$ ipython --no-banner

In [1]: import numpy as np

In [2]: np.set_printoptions(precision=2, suppress=True, linewidth=160, floatmode="fixed")

In [3]: tidy = lambda a: np.round(a, 2) + 0

In [4]: X = np.load("mat.npy")

In [5]: X
Out[5]: 
array([[ 0.30, -2.67,  0.96],
       [ 1.91, -1.96,  0.40],
       [ 1.72, -4.41, -4.27],
       [-2.97, -3.34,  3.70],
       [-1.78, -3.83, -0.92],
       [ 1.49, -4.15,  4.65],
       [ 1.27, -1.01, -4.22],
       [ 3.65, -3.05,  1.63],
       [-4.47, -0.49,  1.59],
       [ 1.60,  4.04, -1.20],
       [-0.90,  0.62, -0.50],
       [-0.33,  4.43,  2.29],
       [ 4.88, -0.24, -3.95],
       [ 2.63,  0.05,  0.80],
       [ 2.08, -3.13,  1.53],
       [-0.95, -2.23, -0.69],
       [ 3.58,  0.59, -5.04],
       [-3.27, -3.56,  0.84],
       [-0.09,  0.11, -1.05],
       [-3.79,  2.66, -0.23],
       [ 2.36,  2.92, -2.41],
       [-2.30, -1.96,  2.29],
       [-2.77, -1.84,  0.33],
       [ 1.35,  0.05, -0.95],
       [-3.08, -3.12,  1.95],
       [ 0.60,  0.16, -2.68],
       [ 3.78,  3.58, -4.69],
       [ 1.08, -0.65, -1.83],
       [-1.20, -4.91,  1.91],
       [-2.53,  3.59, -3.75],
       [-2.52, -2.59,  0.37],
       [-1.17, -1.87, -3.12],
       [ 0.57,  0.92, -1.50],
       [ 3.01,  2.34,  3.94],
       [ 1.84,  1.90, -0.57],
       [-1.80, -0.64, -4.33],
       [ 0.78,  0.11, -2.54]])

In [6]: A2 = np.array([[1, 0, 3], [1, -2, 3], [-1, 0, 0]])

In [7]: tidy(np.einsum("ij->j", X))
Out[7]: array([  4.56, -23.58, -21.26])

In [8]: np.linalg.matrix_rank(np.vstack([X, A2.T]))
Out[8]: np.int64(3)

In [9]: np.vstack([X, A2.T]).shape
Out[9]: (40, 3)

In [10]: W0 = np.loadtxt("layer2.csv", delimiter=",")

In [11]: W0
Out[11]: 
array([[-5.00,  3.00,  0.00,  0.00,  0.00],
       [ 3.00,  5.00,  3.00,  0.00,  0.00],
       [ 0.00,  3.00, -2.00,  3.00,  0.00],
       [ 0.00,  0.00,  3.00,  5.00,  3.00],
       [ 0.00,  0.00,  0.00,  3.00,  3.00]])

In [12]: # symmetric

In [13]: f, g = W0[4], W0[2]

In [14]: f @ g
Out[14]: np.float64(9.0)

In [15]: pr = (f @ g) / (f @ f) * f

In [16]: print(g - pr)
[ 0.00  3.00 -2.00  1.50 -1.50]

In [17]: (g - pr) @ f
Out[17]: np.float64(0.0)

In [18]: print(tidy(np.poly(W0)))
[    1.00    -6.00   -62.00   270.00   952.00 -1596.00]

In [19]: tidy(np.linalg.det(W0.T))
Out[19]: np.float64(1596.0)

In [20]: tidy(np.linalg.eigvals(W0))
Out[20]: array([-6.09, -3.77,  8.14,  6.38,  1.34])

In [21]: tidy(np.linalg.eigvals(W0).sum().real)
Out[21]: np.float64(6.0)

In [22]: np.einsum("ii->", W0)
Out[22]: np.float64(6.0)

In [23]: np.einsum("ij,ji->", W0, W0)
Out[23]: np.float64(160.0)

In [24]: evals, evecs = np.linalg.eig(W0)

In [25]: tidy(evals)
Out[25]: array([-6.09, -3.77,  8.14,  6.38,  1.34])

In [26]: tidy(np.sort(np.linalg.eigvals(W0.T)))
Out[26]: array([-6.09, -3.77,  1.34,  6.38,  8.14])

In [27]: tidy(np.sort(np.linalg.eigvals(np.linalg.inv(W0))))
Out[27]: array([-0.27, -0.16,  0.12,  0.16,  0.75])

In [28]: evals, evecs = np.linalg.eigh(W0)

In [29]: print(tidy(np.abs(evecs[:, -1])))
[0.09 0.41 0.34 0.73 0.42]

In [30]: tidy(evecs @ np.diag(evals) @ evecs.T)
Out[30]: 
array([[-5.00,  3.00,  0.00,  0.00,  0.00],
       [ 3.00,  5.00,  3.00,  0.00,  0.00],
       [ 0.00,  3.00, -2.00,  3.00,  0.00],
       [ 0.00,  0.00,  3.00,  5.00,  3.00],
       [ 0.00,  0.00,  0.00,  3.00,  3.00]])

In [31]: tidy(evals)
Out[31]: array([-6.09, -3.77,  1.34,  6.38,  8.14])

In [32]: rng = np.random.default_rng(56)

In [33]: z = rng.permutation(5)

In [34]: z
Out[34]: array([0, 4, 3, 1, 2])

In [35]: A2 = W0[z][:, z]

In [36]: A2
Out[36]: 
array([[-5.00,  0.00,  0.00,  3.00,  0.00],
       [ 0.00,  3.00,  3.00,  0.00,  0.00],
       [ 0.00,  3.00,  5.00,  0.00,  3.00],
       [ 3.00,  0.00,  0.00,  5.00,  3.00],
       [ 0.00,  0.00,  3.00,  3.00, -2.00]])

In [37]: m1 = np.load("a.npy")

In [38]: print(m1)
[[6.00 0.00 0.00 0.00 0.00]
 [0.00 6.00 0.00 0.00 5.00]
 [0.00 0.00 6.00 5.00 0.00]
 [0.00 0.00 5.00 6.00 0.00]
 [0.00 5.00 0.00 0.00 6.00]]

In [39]: tidy(np.sort(np.linalg.eigvals(m1).real))
Out[39]: array([ 1.00,  1.00,  6.00, 11.00, 11.00])

In [40]: np.flatnonzero(np.linalg.matrix_power((m1 != 0) + (m1.T != 0) + np.eye(5), 5)[4])
Out[40]: array([1, 4])

In [41]: proj = np.triu(np.array([[0, 1, 2, 2, 2],
    ...:     [0, 1, 0, 3, 3],
    ...:     [1, 2, 2, 3, 1],
    ...:     [1, 2, 2, 0, 3],
    ...:     [2, 2, 1, 0, 3]]), 1) + np.eye(5)

In [42]: A2 = proj @ m1 @ np.linalg.inv(proj)

In [43]: proj @ m1 - m1 @ proj
Out[43]: 
array([[  0.00,  10.00,  10.00,  10.00,   5.00],
       [  0.00,  15.00,  15.00,   0.00,   0.00],
       [  0.00,   5.00,  15.00,   0.00, -15.00],
       [  0.00,  15.00,   0.00, -15.00,  -5.00],
       [  0.00,   0.00,   0.00, -15.00, -15.00]])

In [44]: A2
Out[44]: 
array([[  6.00,  10.00,  10.00, -50.00, 115.00],
       [  0.00,  21.00,  15.00, -90.00, 215.00],
       [  0.00,   5.00,  21.00, -55.00, 135.00],
       [  0.00,  15.00,   5.00, -54.00, 130.00],
       [  0.00,   5.00,   0.00, -15.00,  36.00]])

In [45]: tidy(np.linalg.det(A2))
Out[45]: np.float64(726.0)

In [46]: np.allclose(A2, A2.T)
Out[46]: False

In [47]: (A2 - A2.T) / 2
Out[47]: 
array([[   0.00,    5.00,    5.00,  -25.00,   57.50],
       [  -5.00,    0.00,    5.00,  -52.50,  105.00],
       [  -5.00,   -5.00,    0.00,  -30.00,   67.50],
       [  25.00,   52.50,   30.00,    0.00,   72.50],
       [ -57.50, -105.00,  -67.50,  -72.50,    0.00]])

In [48]: tidy(np.sort(np.abs(np.linalg.eigvals(A2))))
Out[48]: array([ 1.00,  1.00,  6.00, 11.00, 11.00])

In [49]: J = np.load("dump.npy")

In [50]: J
Out[50]: 
array([[ 2.00,  0.00, -2.00,  2.00, -2.00],
       [ 0.00, -3.00, -1.00,  0.00,  1.00],
       [ 0.00, -3.00,  1.00,  3.00, -3.00],
       [ 0.00, -2.00,  1.00,  3.00,  2.00],
       [ 0.00, -1.00, -3.00,  3.00, -3.00]])

In [51]: w1 = np.array([[1, 0, 0, -1, 2, -2],
    ...:     [-2, -2, -2, 0, -2, -2],
    ...:     [0, 2, 2, 0, 0, 1],
    ...:     [0, 0, -1, 0, 1, -2],
    ...:     [2, -2, 0, -1, 0, -1]])

In [52]: beta = np.array([6, 4, 8, 6, -3, -7])

In [53]: H = np.maximum(J @ w1 + beta, 0)

In [54]: (H > 0).mean(axis=0)
Out[54]: array([1.00, 1.00, 1.00, 1.00, 1.00, 0.00])

In [55]: (H > 0).astype(int)
Out[55]: 
array([[1, 1, 1, 1, 1, 0],
       [1, 1, 1, 1, 1, 0],
       [1, 1, 1, 1, 1, 0],
       [1, 1, 1, 1, 1, 0],
       [1, 1, 1, 1, 1, 0]])

In [56]: C = np.array([[2, 2, 1], [2, 0, 3], [1, 3, 0], [2, 1, 3], [3, 0, 0], [0, 0, 3]])

In [57]: w1 @ C
Out[57]: 
array([[  6,   1,  -8],
       [-16, -10, -14],
       [  6,   6,   9],
       [  2,  -3,  -6],
       [ -2,   3, -10]])

In [58]: (H @ C).round(6).argmax(axis=1)
Out[58]: array([0, 0, 0, 0, 2])

In [59]: f = np.array([-1, -1, -3, 2, 0])

In [60]: A2 = J + np.outer(f, np.eye(5)[3])

In [61]: np.linalg.matrix_rank(A2 - J)
Out[61]: np.int64(1)

In [62]: np.linalg.matrix_rank(np.linalg.inv(A2) - np.linalg.inv(J), tol=1e-8)
Out[62]: np.int64(1)

In [63]: t = np.radians(180)

In [64]: r_ = np.eye(5)

In [65]: r_[3, 3] = r_[0, 0] = np.cos(t)

In [66]: r_[3, 0], r_[0, 3] = -np.sin(t), np.sin(t)

In [67]: tidy(r_)
Out[67]: 
array([[-1.00,  0.00,  0.00,  0.00,  0.00],
       [ 0.00,  1.00,  0.00,  0.00,  0.00],
       [ 0.00,  0.00,  1.00,  0.00,  0.00],
       [ 0.00,  0.00,  0.00, -1.00,  0.00],
       [ 0.00,  0.00,  0.00,  0.00,  1.00]])

In [68]: A2 = J @ r_.T

In [69]: np.abs(A2 - J).max(axis=0)
Out[69]: array([4.00, 0.00, 0.00, 6.00, 0.00])

In [70]: print(np.allclose(np.linalg.norm(J, axis=1), np.linalg.norm(A2, axis=1)))
True

In [71]: print(tidy(np.linalg.svd(J, compute_uv=False)), tidy(np.linalg.svd(A2, compute_uv=False)))
[7.63 4.99 3.03 2.53 1.52] [7.63 4.99 3.03 2.53 1.52]

In [72]: arr = np.array([[1.4, -0.4, 0.3, -0.8, 0.8, 0.0, -0.7, 0.9, -0.6],
    ...:     [-0.1, 0.0, 0.4, 0.5, 0.5, -0.2, -1.5, -0.8, -0.1],
    ...:     [1.2, 2.4, 2.5, 0.4, -0.8, -0.5, -1.3, 0.3, -1.0],
    ...:     [-0.8, 0.3, 1.2, -2.1, -0.2, 1.5, 0.6, 2.7, 0.7],
    ...:     [-1.2, -0.1, -0.6, -1.2, -1.2, 0.6, 1.2, -1.4, 1.0],
    ...:     [-3.2, 1.1, 0.9, 0.9, 0.8, 0.0, 0.0, -0.5, 0.1]])

In [73]: arr
Out[73]: 
array([[ 1.40, -0.40,  0.30, -0.80,  0.80,  0.00, -0.70,  0.90, -0.60],
       [-0.10,  0.00,  0.40,  0.50,  0.50, -0.20, -1.50, -0.80, -0.10],
       [ 1.20,  2.40,  2.50,  0.40, -0.80, -0.50, -1.30,  0.30, -1.00],
       [-0.80,  0.30,  1.20, -2.10, -0.20,  1.50,  0.60,  2.70,  0.70],
       [-1.20, -0.10, -0.60, -1.20, -1.20,  0.60,  1.20, -1.40,  1.00],
       [-3.20,  1.10,  0.90,  0.90,  0.80,  0.00,  0.00, -0.50,  0.10]])

In [74]: x = np.array([0, -1, 1, -1, -2, 1, 0, 1, 0])

In [75]: h1 = np.maximum(arr @ x, 0)

In [76]: print(tidy(np.maximum(arr @ x, 0) - np.maximum(-arr @ x, 0)))
[ 0.80 -2.10  1.10  7.60  2.30 -3.20]

In [77]: tidy(np.tanh(arr @ x))
Out[77]: array([ 0.66, -0.97,  0.80,  1.00,  0.98, -1.00])

In [78]: tidy(np.maximum(arr @ (3 * x), 0))
Out[78]: array([ 2.40,  0.00,  3.30, 22.80,  6.90,  0.00])

In [79]: tidy(arr.T @ h1)
Out[79]: array([ -6.40,   4.37,  10.73, -18.92,  -4.52,  12.23,   5.33,  18.35,   6.04])
